>>> import numpy as np
>>> np.set_printoptions(precision=3, suppress=True, linewidth=160)
>>> tidy = lambda a: np.round(a, 3) + 0
>>> A = np.loadtxt("m.csv", delimiter=",")
>>> print(A)
[[1. 0. 0. 3.]
 [0. 0. 0. 0.]
 [0. 0. 0. 0.]
 [3. 0. 0. 9.]]
>>> # symmetric
>>> U, sv, vt = np.linalg.svd(A)
>>> vecs = vt[:(sv > 1e-8).sum()]
>>> rng = np.random.default_rng(9651)
>>> x0 = A[0] + 2 * A[3] + rng.integers(2) * np.eye(4)[0]
>>> print(x0)
[ 7.  0.  0. 21.]
>>> print(np.allclose(vecs.T @ vecs @ x0, x0))
True
>>> print(tidy(np.diag(vecs.T @ vecs)))
[0.1 0.  0.  0.9]
>>> print(np.linalg.matrix_rank(np.vstack([A, x0])))
1
>>> hat = np.triu(np.array([[0, -3, -1, -3], [-3, 1, 3, 0], [3, 1, 2, -1], [-2, 3, 3, 2]]), 1) + np.eye(4)
>>> M2 = hat @ A @ np.linalg.inv(hat)
>>> print(M2)
[[ -8. -24.  64.  16.]
 [  0.   0.   0.   0.]
 [ -3.  -9.  24.   6.]
 [  3.   9. -24.  -6.]]
>>> print(tidy(np.linalg.det(M2)))
0.0
>>> W = np.array([[0, 3, 2, 3, 0], [1, 2, 2, 3, 0], [0, 3, 3, 3, 1], [0, 0, 2, 0, 1]])
>>> coef = np.array([0, -1, 2, 0, 1])
>>> hid = np.maximum(A @ W + coef, 0)
>>> print(hid)
[[ 0.  2. 10.  3.  4.]
 [ 0.  0.  2.  0.  1.]
 [ 0.  0.  2.  0.  1.]
 [ 0.  8. 26.  9. 10.]]
>>> W2 = np.array([[-3, 0, 2], [-1, 0, 2], [3, 2, 1], [-3, 2, 0], [2, -2, -2]])
>>> print((hid @ W2).round(6).argmax(axis=1))
[0 0 0 0]
>>> print(W @ W2)
[[-6 10  8]
 [-8 10  8]
 [-1 10  7]
 [ 8  2  0]]
>>> print(tidy(np.linalg.norm(hid, 2) / np.linalg.norm(hid)))
0.999
>>> print(np.argsort(-np.linalg.norm(hid, axis=0).round(6), kind="stable")[:3])
[2 4 3]
>>> print([round(float(x), 3) for x in np.linalg.svd(hid, compute_uv=False)[:3]])
[32.517, 1.587, 0.384]
>>> M2 = np.array([[1, 1], [3, 1]])
>>> W2 = np.array([[1]])
>>> feats = np.block([[M2, np.array([[0], [1]])], [np.zeros((1, 2)), W2]])
>>> print(feats)
[[1. 1. 0.]
 [3. 1. 1.]
 [0. 0. 1.]]
>>> ang = np.radians(120)
>>> R = np.eye(3)
>>> R[0, 0] = R[2, 2] = np.cos(ang)
>>> R[0, 2], R[2, 0] = -np.sin(ang), np.sin(ang)
>>> print(tidy(R))
[[-0.5    0.    -0.866]
 [ 0.     1.     0.   ]
 [ 0.866  0.    -0.5  ]]
>>> M2 = feats @ R.T
>>> print(tidy(np.linalg.svd(feats, compute_uv=False)), tidy(np.linalg.svd(M2, compute_uv=False)))
[3.549 1.058 0.532] [3.549 1.058 0.532]
>>> print(tidy(np.abs(M2 - feats).max(axis=0)))
[5.366 0.    1.5  ]
>>> hat = np.triu(np.array([[0, 2, 0], [0, 2, 2], [2, 1, 0]]), 1) + np.eye(3)
>>> M2 = hat @ feats @ np.linalg.inv(hat)
>>> print(tidy(np.linalg.det(M2)))
-2.0
>>> print(hat @ feats - feats @ hat)
[[ 6.  0.  0.]
 [ 0. -6.  0.]
 [ 0.  0.  0.]]
>>> print(tidy(np.poly(M2)))
[ 1. -3.  0.  2.]
>>> r0 = np.array([2, 1, 1])
>>> M2 = feats + np.outer(r0, np.eye(3)[2])
>>> print(M2)
[[1. 1. 2.]
 [3. 1. 2.]
 [0. 0. 2.]]
>>> print(tidy(np.linalg.det(M2) / np.linalg.det(feats)), tidy(1 + np.linalg.solve(feats, r0)[2]))
2.0 2.0
>>> M2 = feats + rng.integers(-2, 3, (3, 1)) @ rng.integers(-2, 3, (1, 3))
>>> print(M2)
[[ 3. -1.  0.]
 [ 7. -3.  1.]
 [ 0.  0.  1.]]
>>> print(np.abs(M2 - feats).sum(axis=1))
[4. 8. 0.]
>>> print(tidy(np.linalg.svd(M2 - feats, compute_uv=False)))
[6.325 0.    0.   ]
>>> print((feats + feats.T) / 2)
[[1.  2.  0. ]
 [2.  1.  0.5]
 [0.  0.5 1. ]]
>>> print(tidy(np.sort(np.abs(np.linalg.eigvals(feats)))))
[0.732 1.    2.732]
>>> print(tidy(np.linalg.matrix_power(feats, 4)))
[[28. 16.  9.]
 [48. 28. 16.]
 [ 0.  0.  1.]]
>>> np.linalg.determinant(feats)
Traceback (most recent call last):
  File "<python-input-56>", line 1, in <module>
    np.linalg.determinant(feats)
    ^^^^^^^^^^^^^^^^^^^^^
AttributeError: module 'numpy.linalg' has no attribute 'determinant'
>>> print(np.trace(feats))
3.0
>>> F = np.loadtxt("w.csv", delimiter=",")
>>> print(F)
[[0. 1. 0.]
 [1. 0. 0.]
 [0. 0. 0.]]
>>> # symmetric, so the eigenvalues are real
>>> U, sv, vt = np.linalg.svd(F)
>>> print(np.argmax(sv[:-1] / (sv[1:] + 1e-6)) + 1)
2
>>> M2 = U[:, :2] @ np.diag(sv[:2]) @ vt[:2]
>>> print(tidy(np.linalg.norm(F - M2) / np.linalg.norm(F)))
0.0
>>> print(tidy(np.linalg.norm(F - M2, 2)), sv[2])
0.0 0.0
>>> print(np.linalg.matrix_rank(M2))
2
>>> W2 = 5 * np.array([[1.3, 0.8, 0.4, -0.1, -0.7], [-1.0, 1.3, 0.6, -1.3, 0.4]])
>>> idx = rng.integers(0, 2, 10)
>>> data = W2[idx] + rng.normal(size=(10, 5))
>>> print(tidy(data))
[[-5.983  6.831  3.932 -7.751  0.788]
 [ 5.621  3.788  3.39  -0.118 -5.206]
 [ 7.438  3.146  0.532 -1.718 -4.508]
 [-4.985  6.376  1.531 -7.194  2.643]
 [ 7.355  4.647  2.497 -0.222 -4.459]
 [ 5.94   4.119  2.897 -0.929 -3.274]
 [-5.888  4.764  3.498 -5.992  1.712]
 [-4.64   7.201  2.241 -8.171  1.319]
 [-5.537  6.636  3.306 -7.862  0.108]
 [ 5.578  2.988  1.954 -1.452 -1.615]]
>>> print(data.shape)
(10, 5)
>>> print(tidy(np.linalg.svd(data, compute_uv=False)))
[26.038 19.608  3.791  2.328  1.314]
>>> print(tidy(np.linalg.norm(data)))
32.924
>>> data[:, 5]
Traceback (most recent call last):
  File "<python-input-74>", line 1, in <module>
    data[:, 5]
    ~~~~^^^^^^
IndexError: index 5 is out of bounds for axis 1 with size 5
>>> print(np.unravel_index(np.abs(data).argmax(), data.shape))
(np.int64(7), np.int64(3))
>>> print(tidy(np.abs(data).max()))
8.171
>>> cov = np.cov(data, rowvar=False)
>>> print(tidy(np.linalg.eigvalsh(cov)[::-1]))
[60.316  1.675  1.179  0.397  0.109]
>>> print(tidy(np.median(data, axis=0)))
[ 0.469  4.706  2.697 -3.855 -0.754]
>>> print(tidy(np.corrcoef(data.T)))
[[ 1.    -0.846 -0.402  0.964 -0.924]
 [-0.846  1.     0.342 -0.885  0.735]
 [-0.402  0.342  1.    -0.225  0.176]
 [ 0.964 -0.885 -0.225  1.    -0.907]
 [-0.924  0.735  0.176 -0.907  1.   ]]
>>> r0, r1 = data[1], data[9]
>>> print(tidy(r0 @ r1))
57.876
>>> pr = (r0 @ r1) / (r0 @ r0) * r0
>>> print(tidy(np.linalg.norm(r0 + r1) ** 2 + np.linalg.norm(r0 - r1) ** 2))
266.266
>>> J = np.loadtxt("test12.csv", delimiter=",")
>>> print(J)
[[ 0.421  0.246 -0.525 -0.34   0.113  1.22  -0.072]
 [-0.211 -0.084 -1.691  0.361  0.222  1.1   -0.438]
 [-0.495  0.388  0.334 -0.29   0.07   0.477 -1.185]
 [ 0.75  -0.311  0.111 -0.687  1.565 -0.24  -0.341]
 [ 0.669 -0.563 -0.733  0.616  1.146  0.955 -0.787]]
>>> print(tidy(J.mean(axis=0)))
[ 0.227 -0.065 -0.501 -0.068  0.623  0.702 -0.565]
>>> J[5]
Traceback (most recent call last):
  File "<python-input-88>", line 1, in <module>
    J[5]
    ~^^^
IndexError: index 5 is out of bounds for axis 0 with size 5
>>> print(tidy(np.linalg.norm(J)))
4.141
>>> print(tidy(J.sum(axis=0)))
[ 1.134 -0.324 -2.504 -0.34   3.116  3.512 -2.823]
>>> J[:, 7]
Traceback (most recent call last):
  File "<python-input-91>", line 1, in <module>
    J[:, 7]
    ~^^^^^^
IndexError: index 7 is out of bounds for axis 1 with size 7
>>> print(tidy(J.sum(axis=1)))
[ 1.063 -0.741 -0.701  0.847  1.303]
>>> print(np.abs(J).max())
1.691
>>> print(J.shape)
(5, 7)
>>> print(tidy(np.linalg.svd(J, compute_uv=False)))
[3.    2.1   1.47  1.029 0.72 ]
>>> print(tidy(np.linalg.norm(J) ** 2 / np.linalg.norm(J, 2) ** 2))
1.905
>>> print(tidy(np.linalg.norm(J, axis=1)))
[1.461 2.12  1.493 1.941 2.127]
>>> print(np.linalg.norm(J, axis=1).argmax())
4
>>> ang = np.radians(72)
>>> R = np.eye(7)
>>> R[4, 4] = R[2, 2] = np.cos(ang)
>>> R[4, 2], R[2, 4] = -np.sin(ang), np.sin(ang)
>>> print(tidy(R))
[[ 1.     0.     0.     0.     0.     0.     0.   ]
 [ 0.     1.     0.     0.     0.     0.     0.   ]
 [ 0.     0.     0.309  0.     0.951  0.     0.   ]
 [ 0.     0.     0.     1.     0.     0.     0.   ]
 [ 0.     0.    -0.951  0.     0.309  0.     0.   ]
 [ 0.     0.     0.     0.     0.     1.     0.   ]
 [ 0.     0.     0.     0.     0.     0.     1.   ]]
>>> M2 = J @ R.T
>>> print(np.allclose(J @ J.T, M2 @ M2.T))
True
>>> idx = rng.permutation(7)
>>> print(idx)
[0 2 1 5 3 4 6]
>>> M2 = R[idx][:, idx]
>>> print(tidy(M2))
[[ 1.     0.     0.     0.     0.     0.     0.   ]
 [ 0.     0.309  0.     0.     0.     0.951  0.   ]
 [ 0.     0.     1.     0.     0.     0.     0.   ]
 [ 0.     0.     0.     1.     0.     0.     0.   ]
 [ 0.     0.     0.     0.     1.     0.     0.   ]
 [ 0.    -0.951  0.     0.     0.     0.309  0.   ]
 [ 0.     0.     0.     0.     0.     0.     1.   ]]
>>> x0 = np.array([4, -5, -6, 3, 4, 4, 7])
>>> print(7 - np.linalg.matrix_rank(M2 - np.eye(7), tol=1e-8))
5
>>> print(tidy(np.linalg.det(M2)))
1.0
>>> print(tidy(np.abs(np.linalg.eigvals(M2))))
[1. 1. 1. 1. 1. 1. 1.]
>>> W0 = np.array([[-1, -1, 0, 1, -2, 2],
...     [-2, -1, -1, 2, -1, -1],
...     [2, -2, -1, -2, -2, 2],
...     [2, -2, 1, -2, -2, -1]]) * (rng.random((4, 6)) < 0.3)
>>> print(W0)
[[ 0  0  0  1 -2  2]
 [ 0 -1  0  0  0 -1]
 [ 2 -2  0  0 -2  0]
 [ 0 -2  0 -2  0  0]]
>>> x0 = np.array([1, -1, 1, 2, 2, -1])
>>> print(np.sign((W0 @ x0).round(6)))
[-1  1  0 -1]
>>> print(W0 @ (2 * x0))
[-8  4  0 -4]
>>> print((W0 @ x0).argmax())
1
>>> mat = np.loadtxt("mat.csv", delimiter=",")
>>> print(mat)
[[0. 1. 0. 0. 0.]
 [1. 0. 0. 1. 0.]
 [0. 0. 0. 1. 1.]
 [0. 1. 1. 0. 1.]
 [0. 0. 1. 1. 0.]]
>>> # equal to its transpose
>>> ang = np.radians(15)
>>> R = np.eye(3)
>>> R[2, 2] = R[0, 0] = np.cos(ang)
>>> R[2, 0], R[0, 2] = -np.sin(ang), np.sin(ang)
>>> print(tidy(R))
[[ 0.966  0.     0.259]
 [ 0.     1.     0.   ]
 [-0.259  0.     0.966]]
>>> M2 = F @ R.T
>>> print(np.allclose(np.linalg.norm(F, axis=1), np.linalg.norm(M2, axis=1)))
True
>>> print(np.allclose(F @ F.T, M2 @ M2.T))
True
>>> print(tidy(M2))
[[ 0.     1.     0.   ]
 [ 0.966  0.    -0.259]
 [ 0.     0.     0.   ]]
>>> Q = mat.astype(float).copy()
>>> for j in range(5):
...     Q[:, j] -= Q[:, :j] @ (Q[:, :j].T @ Q[:, j])
...     Q[:, j] /= np.linalg.norm(Q[:, j])
... 
>>> print(tidy(Q.T @ Q))
[[1. 0. 0. 0. 0.]
 [0. 1. 0. 0. 0.]
 [0. 0. 1. 0. 0.]
 [0. 0. 0. 1. 0.]
 [0. 0. 0. 0. 1.]]
>>> M2 = np.array([[-1, -1], [2, -1], [2, -1], [1, -2], [2, -1], [2, 0], [2, 2]])
>>> W2 = np.array([[2, 1, 2, 2, 2, 0, 1], [1, 2, 1, 1, 1, 1, 1]])
>>> E = M2 @ W2 + 0.1 * rng.normal(size=(7, 7))
>>> print(tidy(E))
[[-3.011 -2.843 -3.088 -2.986 -2.924 -0.97  -2.084]
 [ 2.916  0.193  2.929  2.946  3.061 -1.03   0.986]
 [ 3.09  -0.038  3.056  3.081  2.896 -0.932  1.149]
 [-0.089 -3.112 -0.157  0.196  0.047 -2.047 -0.779]
 [ 3.178  0.091  3.176  2.88   3.081 -1.128  1.004]
 [ 3.889  1.791  4.02   4.105  4.023 -0.232  2.279]
 [ 6.098  6.025  6.147  6.044  5.925  1.897  4.094]]
>>> cov = E.T @ E
>>> print(tidy(np.linalg.svd(E, compute_uv=False) ** 2))
[419.852  36.254   0.241   0.078   0.025   0.005   0.001]
>>> print(np.linalg.matrix_rank(cov))
7
>>> print(np.allclose(cov, cov.T))
True
>>> print(tidy(np.diag(cov)))
[89.529 57.326 91.516 88.801 87.09  11.985 30.209]
>>> print((E @ E.T).shape)
(7, 7)
>>> print(np.linalg.matrix_rank(E, rtol=0.1))
2
>>> print([round(float(x), 3) for x in np.linalg.svd(E, compute_uv=False)[:3]])
[20.49, 6.021, 0.49]
>>> print(tidy(np.abs(np.linalg.svd(E)[2][-1])))
[0.475 0.196 0.598 0.31  0.442 0.223 0.193]
